% ipython --no-banner

In [1]: import numpy as np

In [2]: np.set_printoptions(precision=2, suppress=True, linewidth=160)

In [3]: A = np.array([[-2, -7, -3, 7, -2, 9, -4, 3],
   ...:     [9, -9, 8, -7, 2, -5, -3, -4],
   ...:     [6, 2, 2, -4, 9, -1, 9, -8],
   ...:     [8, -5, -1, 7, -4, 9, -3, -1],
   ...:     [-9, 7, -7, -5, -8, -4, -6, -7],
   ...:     [9, -8, 0, -5, 7, -2, 5, 9],
   ...:     [0, -5, -9, 7, 6, -8, 7, 7],
   ...:     [1, -9, -5, -8, 2, 4, -6, 4]])

In [4]: A
Out[4]: 
array([[-2, -7, -3,  7, -2,  9, -4,  3],
       [ 9, -9,  8, -7,  2, -5, -3, -4],
       [ 6,  2,  2, -4,  9, -1,  9, -8],
       [ 8, -5, -1,  7, -4,  9, -3, -1],
       [-9,  7, -7, -5, -8, -4, -6, -7],
       [ 9, -8,  0, -5,  7, -2,  5,  9],
       [ 0, -5, -9,  7,  6, -8,  7,  7],
       [ 1, -9, -5, -8,  2,  4, -6,  4]])

In [5]: u = np.array([-8, 4, -4, 5, -9, 5, -2, 2])

In [6]: A2 = A + np.outer(u, np.eye(8)[0])

In [7]: np.linalg.matrix_rank(A2 - A)
Out[7]: np.int64(1)

In [8]: A2
Out[8]: 
array([[-10.,  -7.,  -3.,   7.,  -2.,   9.,  -4.,   3.],
       [ 13.,  -9.,   8.,  -7.,   2.,  -5.,  -3.,  -4.],
       [  2.,   2.,   2.,  -4.,   9.,  -1.,   9.,  -8.],
       [ 13.,  -5.,  -1.,   7.,  -4.,   9.,  -3.,  -1.],
       [-18.,   7.,  -7.,  -5.,  -8.,  -4.,  -6.,  -7.],
       [ 14.,  -8.,   0.,  -5.,   7.,  -2.,   5.,   9.],
       [ -2.,  -5.,  -9.,   7.,   6.,  -8.,   7.,   7.],
       [  3.,  -9.,  -5.,  -8.,   2.,   4.,  -6.,   4.]])

In [9]: u, r1 = A[4], A[7]

In [10]: u @ u
Out[10]: np.int64(369)

In [11]: u @ r1
Out[11]: np.int64(-21)

In [12]: p = (u @ r1) / (u @ u) * u

In [13]: round(float((r1 - p) @ u), 2)
Out[13]: 0.0

In [14]: round(np.linalg.norm(u + r1) ** 2 + np.linalg.norm(u - r1) ** 2, 2)
Out[14]: np.float64(1224.0)

In [15]: np.outer(u, r1)
Out[15]: 
array([[ -9,  81,  45,  72, -18, -36,  54, -36],
       [  7, -63, -35, -56,  14,  28, -42,  28],
       [ -7,  63,  35,  56, -14, -28,  42, -28],
       [ -5,  45,  25,  40, -10, -20,  30, -20],
       [ -8,  72,  40,  64, -16, -32,  48, -32],
       [ -4,  36,  20,  32,  -8, -16,  24, -16],
       [ -6,  54,  30,  48, -12, -24,  36, -24],
       [ -7,  63,  35,  56, -14, -28,  42, -28]])

In [16]: np.linalg.matrix_rank(np.outer(u, r1))
Out[16]: np.int64(1)

In [17]: r1 - p
Out[17]: array([ 0.49, -8.6 , -5.4 , -8.28,  1.54,  3.77, -6.34,  3.6 ])
